In [1]: import numpy as np

In [2]: np.set_printoptions(precision=2, suppress=True, linewidth=160)

In [3]: M = np.loadtxt("block11.csv", delimiter=",")

In [4]: M
Out[4]: 
array([[ -7.,   4.,  -7.,   4.],
       [ -1.,   6.,  -1.,   6.],
       [ 14.,  -8.,   0.,   0.],
       [  2., -12.,   0.,   0.]])

In [5]: O, r_ = np.linalg.qr(M)

In [6]: np.abs(np.diag(r_))
Out[6]: array([15.81, 12.02,  6.32,  4.81])

In [7]: np.allclose(r_.T @ r_, M.T @ M)
Out[7]: True

In [8]: O.shape, r_.shape
Out[8]: ((4, 4), (4, 4))

In [9]: np.round(O.T @ O, 2) + 0
Out[9]: 
array([[1., 0., 0., 0.],
       [0., 1., 0., 0.],
       [0., 0., 1., 0.],
       [0., 0., 0., 1.]])

In [10]: O, V = np.linalg.qr(M[:, :2])[0], np.linalg.qr(M[:, 2:])[0]

In [11]: sv = np.linalg.svd(O.T @ V, compute_uv=False)

In [12]: sv
Out[12]: array([0.45, 0.45])

In [13]: Y = np.array([[-3, 1, 3], [2, 2, -2]])

In [14]: Z = np.kron(Y, M)

In [15]: Z
Out[15]: 
array([[ 21., -12.,  21., -12.,  -7.,   4.,  -7.,   4., -21.,  12., -21.,  12.],
       [  3., -18.,   3., -18.,  -1.,   6.,  -1.,   6.,  -3.,  18.,  -3.,  18.],
       [-42.,  24.,  -0.,  -0.,  14.,  -8.,   0.,   0.,  42., -24.,   0.,   0.],
       [ -6.,  36.,  -0.,  -0.,   2., -12.,   0.,   0.,   6., -36.,   0.,   0.],
       [-14.,   8., -14.,   8., -14.,   8., -14.,   8.,  14.,  -8.,  14.,  -8.],
       [ -2.,  12.,  -2.,  12.,  -2.,  12.,  -2.,  12.,   2., -12.,   2., -12.],
       [ 28., -16.,   0.,   0.,  28., -16.,   0.,   0., -28.,  16.,  -0.,  -0.],
       [  4., -24.,   0.,   0.,   4., -24.,   0.,   0.,  -4.,  24.,  -0.,  -0.]])

In [16]: W = np.array([[-3, -3, 0, -3], [3, -3, 0, 2], [-2, 1, -2, 0], [-1, 1, 3, -2]])

In [17]: beta = np.array([2, 3, -2, 2])

In [18]: act = np.maximum(M @ W + beta, 0)

In [19]: (act > 0).mean(axis=0)
Out[19]: array([0.5, 0.5, 0.5, 0.5])

In [20]: np.linalg.matrix_rank(act)
Out[20]: np.int64(3)

In [21]: Z = np.array([[-1, 0, 0], [1, 2, -1], [2, 0, -2], [-1, 1, -1]])

In [22]: W @ Z
Out[22]: 
array([[ 3, -9,  6],
       [-8, -4,  1],
       [-1,  2,  3],
       [10,  0, -5]])

In [23]: (act @ Z).round(6).argmax(axis=1)
Out[23]: array([1, 0, 0, 1])

In [24]: Y = M[0, 0] * M[1:] - np.outer(M[1:, 0], M[0])

In [25]: Y
Out[25]: 
array([[  0., -38.,   0., -38.],
       [  0.,   0.,  98., -56.],
       [  0.,  76.,  14.,  -8.]])

In [26]: M[:, 0] / M[0, 0]
Out[26]: array([ 1.  ,  0.14, -2.  , -0.29])

In [27]: np.linalg.matrix_rank(Y), np.linalg.matrix_rank(M)
Out[27]: (np.int64(3), np.int64(4))

In [28]: K = np.load("test4.npy")

In [29]: K
Out[29]: 
array([[-1.2, -7.5,  0.1, -0.7, -0.2, -1.1, -1.3, -1.6,  0.8],
       [ 1.9,  0.5, -0.2,  0.8,  0. ,  0.7,  1.2,  0.5,  0.2],
       [-0.7, -5.5,  0.2,  1.6,  0.1,  1.4, -0.7,  0. , -0.1]])

In [30]: G = K.T @ K

In [31]: np.linalg.svd(K, compute_uv=False) ** 2
Out[31]: array([93.8 ,  9.94,  3.17])

In [32]: np.diag(G)
Out[32]: array([ 5.54, 86.75,  0.09,  3.69,  0.05,  3.66,  3.62,  2.81,  0.69])

In [33]: np.linalg.matrix_rank(G)
Out[33]: np.int64(3)

In [34]: (K @ K.T).shape
Out[34]: (3, 3)

In [35]: th = np.radians(30)

In [36]: r_ = np.eye(9)

In [37]: r_[8, 8] = r_[7, 7] = np.cos(th)

In [38]: r_[8, 7], r_[7, 8] = -np.sin(th), np.sin(th)

In [39]: r_
Out[39]: 
array([[ 1.  ,  0.  ,  0.  ,  0.  ,  0.  ,  0.  ,  0.  ,  0.  ,  0.  ],
       [ 0.  ,  1.  ,  0.  ,  0.  ,  0.  ,  0.  ,  0.  ,  0.  ,  0.  ],
       [ 0.  ,  0.  ,  1.  ,  0.  ,  0.  ,  0.  ,  0.  ,  0.  ,  0.  ],
       [ 0.  ,  0.  ,  0.  ,  1.  ,  0.  ,  0.  ,  0.  ,  0.  ,  0.  ],
       [ 0.  ,  0.  ,  0.  ,  0.  ,  1.  ,  0.  ,  0.  ,  0.  ,  0.  ],
       [ 0.  ,  0.  ,  0.  ,  0.  ,  0.  ,  1.  ,  0.  ,  0.  ,  0.  ],
       [ 0.  ,  0.  ,  0.  ,  0.  ,  0.  ,  0.  ,  1.  ,  0.  ,  0.  ],
       [ 0.  ,  0.  ,  0.  ,  0.  ,  0.  ,  0.  ,  0.  ,  0.87,  0.5 ],
       [ 0.  ,  0.  ,  0.  ,  0.  ,  0.  ,  0.  ,  0.  , -0.5 ,  0.87]])

In [40]: Y = K @ r_.T

In [41]: np.allclose(np.linalg.norm(K, axis=1), np.linalg.norm(Y, axis=1))
Out[41]: True

In [42]: np.linalg.svd(K, compute_uv=False), np.linalg.svd(Y, compute_uv=False)
Out[42]: (array([9.68, 3.15, 1.78]), array([9.68, 3.15, 1.78]))

In [43]: Y
Out[43]: 
array([[-1.2 , -7.5 ,  0.1 , -0.7 , -0.2 , -1.1 , -1.3 , -0.99,  1.49],
       [ 1.9 ,  0.5 , -0.2 ,  0.8 ,  0.  ,  0.7 ,  1.2 ,  0.53, -0.08],
       [-0.7 , -5.5 ,  0.2 ,  1.6 ,  0.1 ,  1.4 , -0.7 , -0.05, -0.09]])

In [44]: np.allclose(K @ K.T, Y @ Y.T)
Out[44]: True

In [45]: np.round(np.linalg.norm(K), 2)
Out[45]: np.float64(10.34)

In [46]: np.diff(K, axis=0)
Out[46]: 
array([[ 3.1,  8. , -0.3,  1.5,  0.2,  1.8,  2.5,  2.1, -0.6],
       [-2.6, -6. ,  0.4,  0.8,  0.1,  0.7, -1.9, -0.5, -0.3]])

In [47]: K.shape
Out[47]: (3, 9)

In [48]: np.unravel_index(np.abs(K).argmax(), K.shape)
Out[48]: (np.int64(0), np.int64(1))

In [49]: K - K[0]
Out[49]: 
array([[ 0. ,  0. ,  0. ,  0. ,  0. ,  0. ,  0. ,  0. ,  0. ],
       [ 3.1,  8. , -0.3,  1.5,  0.2,  1.8,  2.5,  2.1, -0.6],
       [ 0.5,  2. ,  0.1,  2.3,  0.3,  2.5,  0.6,  1.6, -0.9]])

In [50]: W0 = np.load("w.npy")

In [51]: W0
Out[51]: 
array([[ 0.,  0.,  0.,  3., -1., -1., -1.],
       [ 0.,  0.,  0.,  1., -3.,  2.,  1.],
       [ 0.,  0.,  0.,  3., -2., -3., -3.],
       [ 3.,  1.,  3.,  0.,  0.,  0.,  0.],
       [-1., -3., -2.,  0.,  0.,  0.,  0.],
       [-1.,  2., -3.,  0.,  0.,  0.,  0.],
       [-1.,  1., -3.,  0.,  0.,  0.,  0.]])

In [52]: r = np.linalg.matrix_rank(W0)

In [53]: r
Out[53]: np.int64(6)

In [54]: null = np.linalg.svd(W0)[2][r:].T

In [55]: [int(np.linalg.matrix_rank(np.delete(W0, i, axis=0))) for i in range(7)]
Out[55]: [5, 5, 5, 6, 6, 6, 6]

In [56]: np.round(W0 @ null, 2) + 0
Out[56]: 
array([[0.],
       [0.],
       [0.],
       [0.],
       [0.],
       [0.],
       [0.]])

In [57]: null.shape
Out[57]: (7, 1)

In [58]: np.round(null @ null.T, 2) + 0
Out[58]: 
array([[ 0.  ,  0.  ,  0.  ,  0.  ,  0.  ,  0.  ,  0.  ],
       [ 0.  ,  0.  ,  0.  ,  0.  ,  0.  ,  0.  ,  0.  ],
       [ 0.  ,  0.  ,  0.  ,  0.  ,  0.  ,  0.  ,  0.  ],
       [ 0.  ,  0.  ,  0.  ,  0.  ,  0.01,  0.02, -0.02],
       [ 0.  ,  0.  ,  0.  ,  0.01,  0.04,  0.12, -0.14],
       [ 0.  ,  0.  ,  0.  ,  0.02,  0.12,  0.41, -0.48],
       [ 0.  ,  0.  ,  0.  , -0.02, -0.14, -0.48,  0.55]])

In [59]: np.allclose(W0 @ null, 0)
Out[59]: True

In [60]: np.round(null[:, 0] / null[np.abs(null[:, 0]).round(6).argmax(), 0], 2) + 0
Out[60]: array([ 0.  ,  0.  ,  0.  , -0.04, -0.26, -0.87,  1.  ])

In [61]: E = np.array([[8, -8, 4, 0, 0, -8, 4],
    ...:     [-6, 6, -3, 0, 0, 6, -3],
    ...:     [-10, 10, -5, 0, 0, 10, -5],
    ...:     [8, -8, 4, 0, 0, -8, 4],
    ...:     [4, -4, 2, 0, 0, -4, 2],
    ...:     [4, -4, 2, 0, 0, -4, 2],
    ...:     [0, 0, 0, 0, 0, 0, 0],
    ...:     [-10, 10, -5, 0, 0, 10, -5],
    ...:     [0, 0, 0, 0, 0, 0, 0]])

In [62]: Uu, sv, vt = np.linalg.svd(E)

In [63]: V = vt[:(sv > 1e-8).sum()]

In [64]: rng = np.random.default_rng(14)

In [65]: vec = E[5] + -1 * E[7] + rng.integers(2) * np.eye(7)[4]

In [66]: vec
Out[66]: array([ 14., -14.,   7.,   0.,   0., -14.,   7.])

In [67]: np.allclose(V.T @ V @ vec, vec)
Out[67]: True

In [68]: round(float(np.linalg.norm(vec - V.T @ V @ vec)), 2)
Out[68]: 0.0

In [69]: def softmax(z):
    ...:     e = np.exp(z - z.max(axis=-1, keepdims=True))
    ...:     return e / e.sum(axis=-1, keepdims=True)
    ...: 

In [70]: np.round(softmax(E[4] + 3), 2) + 0
Out[70]: array([0.76, 0.  , 0.1 , 0.01, 0.01, 0.  , 0.1 ])

In [71]: np.round(softmax(E[4]), 2) + 0
Out[71]: array([0.76, 0.  , 0.1 , 0.01, 0.01, 0.  , 0.1 ])

In [72]: scores = E @ E.T / np.sqrt(7)

In [73]: softmax(scores)[4] @ E
Out[73]: array([ 8., -8.,  4.,  0.,  0., -8.,  4.])

In [74]: np.round(softmax(scores + np.triu(np.full(scores.shape, -np.inf), 1)), 2) + 0
Out[74]: 
array([[1.  , 0.  , 0.  , 0.  , 0.  , 0.  , 0.  , 0.  , 0.  ],
       [0.  , 1.  , 0.  , 0.  , 0.  , 0.  , 0.  , 0.  , 0.  ],
       [0.  , 0.  , 1.  , 0.  , 0.  , 0.  , 0.  , 0.  , 0.  ],
       [0.5 , 0.  , 0.  , 0.5 , 0.  , 0.  , 0.  , 0.  , 0.  ],
       [0.5 , 0.  , 0.  , 0.5 , 0.  , 0.  , 0.  , 0.  , 0.  ],
       [0.5 , 0.  , 0.  , 0.5 , 0.  , 0.  , 0.  , 0.  , 0.  ],
       [0.14, 0.14, 0.14, 0.14, 0.14, 0.14, 0.14, 0.  , 0.  ],
       [0.  , 0.  , 0.5 , 0.  , 0.  , 0.  , 0.  , 0.5 , 0.  ],
       [0.11, 0.11, 0.11, 0.11, 0.11, 0.11, 0.11, 0.11, 0.11]])

In [75]: softmax(scores).round(6).argmax(axis=1)
Out[75]: array([0, 2, 2, 0, 0, 0, 0, 2, 0])

In [76]: r = np.linalg.matrix_rank(E)

In [77]: r
Out[77]: np.int64(1)

In [78]: null = np.linalg.svd(E)[2][r:].T

In [79]: null.shape
Out[79]: (7, 6)

In [80]: np.linalg.matrix_rank(E.T @ E), np.linalg.matrix_rank(E @ E.T)
Out[80]: (np.int64(1), np.int64(1))

In [81]: [int(np.linalg.matrix_rank(np.delete(E, i, axis=0))) for i in range(9)]
Out[81]: [1, 1, 1, 1, 1, 1, 1, 1, 1]

In [82]: Uu, sv, vt = np.linalg.svd(E)

In [83]: np.argmax(sv[:-1] / (sv[1:] + 1e-6)) + 1
Out[83]: np.int64(1)

In [84]: Y = Uu[:, :1] @ np.diag(sv[:1]) @ vt[:1]

In [85]: round(np.linalg.norm(E - Y, 2), 2), round(float(sv[1]), 2)
Out[85]: (np.float64(0.0), 0.0)

In [86]: np.round(np.linalg.norm(E - Y) / np.linalg.norm(E), 2)
Out[86]: np.float64(0.0)

In [87]: Y
Out[87]: 
array([[  8.,  -8.,   4.,   0.,   0.,  -8.,   4.],
       [ -6.,   6.,  -3.,   0.,   0.,   6.,  -3.],
       [-10.,  10.,  -5.,   0.,   0.,  10.,  -5.],
       [  8.,  -8.,   4.,   0.,   0.,  -8.,   4.],
       [  4.,  -4.,   2.,   0.,   0.,  -4.,   2.],
       [  4.,  -4.,   2.,   0.,   0.,  -4.,   2.],
       [  0.,   0.,   0.,   0.,   0.,   0.,   0.],
       [-10.,  10.,  -5.,   0.,   0.,  10.,  -5.],
       [  0.,   0.,   0.,   0.,   0.,   0.,   0.]])

In [88]: data = np.loadtxt("mat.csv", delimiter=",")

In [89]: data
Out[89]: 
array([[-1.,  1., -2., -2.,  0.,  1., -2.],
       [ 1.,  0.,  0.,  1., -2.,  2., -1.],
       [-1.,  0., -2.,  0.,  0.,  2.,  0.],
       [ 0.,  0.,  0., -2.,  0., -1.,  0.],
       [ 0.,  0., -1.,  3.,  0.,  2.,  1.],
       [-2.,  2.,  0.,  1., -1.,  2., -2.],
       [-1.,  1., -2., -2.,  0.,  1., -2.],
       [ 0.,  0., -1.,  3.,  0.,  2.,  1.],
       [-3.,  2., -3.,  0., -1.,  2., -2.],
       [-2.,  2., -2.,  1., -1.,  1., -1.],
       [-2.,  2.,  0.,  1., -1.,  2., -2.],
       [-1.,  0., -1., -1.,  0.,  1., -1.],
       [-1.,  1., -2., -2.,  0.,  1., -2.],
       [-4.,  2., -4.,  2.,  1.,  2.,  0.],
       [-2.,  1., -4.,  0.,  0.,  4., -2.],
       [ 0.,  0.,  0., -2.,  0., -1.,  0.],
       [-3.,  1., -4., -1.,  2.,  2., -1.],
       [-3.,  3., -4., -1., -1.,  2., -3.],
       [-1.,  0., -1.,  2.,  2.,  0.,  2.],
       [ 0.,  0.,  0.,  0.,  0.,  0.,  0.],
       [-4.,  4., -2.,  0., -2.,  2., -3.],
       [-1.,  0., -1.,  2.,  2.,  0.,  2.],
       [ 0.,  0.,  0.,  0.,  0.,  0.,  0.],
       [-3.,  3., -3.,  0., -1.,  4., -3.],
       [ 0.,  0.,  0.,  0.,  0.,  0.,  0.],
       [-2.,  2.,  0.,  1., -1.,  2., -2.],
       [ 0.,  0.,  0.,  0.,  0.,  0.,  0.],
       [-1.,  0., -1., -3.,  0.,  0., -1.],
       [ 0.,  1., -2., -1., -2.,  3., -3.],
       [-3.,  3., -2., -3., -1.,  2., -4.],
       [-1.,  0., -1., -3.,  0.,  0., -1.],
       [-3.,  2., -3.,  0., -1.,  2., -2.],
       [-4.,  3., -3., -1.,  1.,  2., -2.],
       [-1.,  1., -2., -2.,  0.,  1., -2.]])

In [90]: # row 6 repeats row 0

In [91]: vec = np.array([-3, 2, -5, 5, -2, -3, -1])

In [92]: h1 = np.maximum(data @ vec, 0)

In [93]: np.maximum(data @ (3 * vec), 0)
Out[93]: 
array([ 12.,   3.,  21.,   0.,  39.,  39.,  12.,  39.,  78.,  75.,  39.,   3.,  12., 114.,  54.,   0.,  51.,  87.,  36.,   0.,  93.,  36.,   0.,  69.,   0.,
        39.,   0.,   0.,  15.,  30.,   0.,  78.,  66.,  12.])

In [94]: np.tanh(data @ vec)
Out[94]: 
array([ 1.  ,  0.76,  1.  , -1.  ,  1.  ,  1.  ,  1.  ,  1.  ,  1.  ,  1.  ,  1.  ,  0.76,  1.  ,  1.  ,  1.  , -1.  ,  1.  ,  1.  ,  1.  ,  0.  ,  1.  ,
        1.  ,  0.  ,  1.  ,  0.  ,  1.  ,  0.  , -1.  ,  1.  ,  1.  , -1.  ,  1.  ,  1.  ,  1.  ])

In [95]: np.maximum(data @ vec, 0) - np.maximum(-data @ vec, 0)
Out[95]: 
array([ 4.,  1.,  7., -7., 13., 13.,  4., 13., 26., 25., 13.,  1.,  4., 38., 18., -7., 17., 29., 12.,  0., 31., 12.,  0., 23.,  0., 13.,  0., -6.,  5., 10.,
       -6., 26., 22.,  4.])

In [96]: h1
Out[96]: 
array([ 4.,  1.,  7.,  0., 13., 13.,  4., 13., 26., 25., 13.,  1.,  4., 38., 18.,  0., 17., 29., 12.,  0., 31., 12.,  0., 23.,  0., 13.,  0.,  0.,  5., 10.,
        0., 26., 22.,  4.])

In [97]: data.T @ h1
Out[97]: array([-968.,  740., -938.,  131., -110.,  765., -568.])
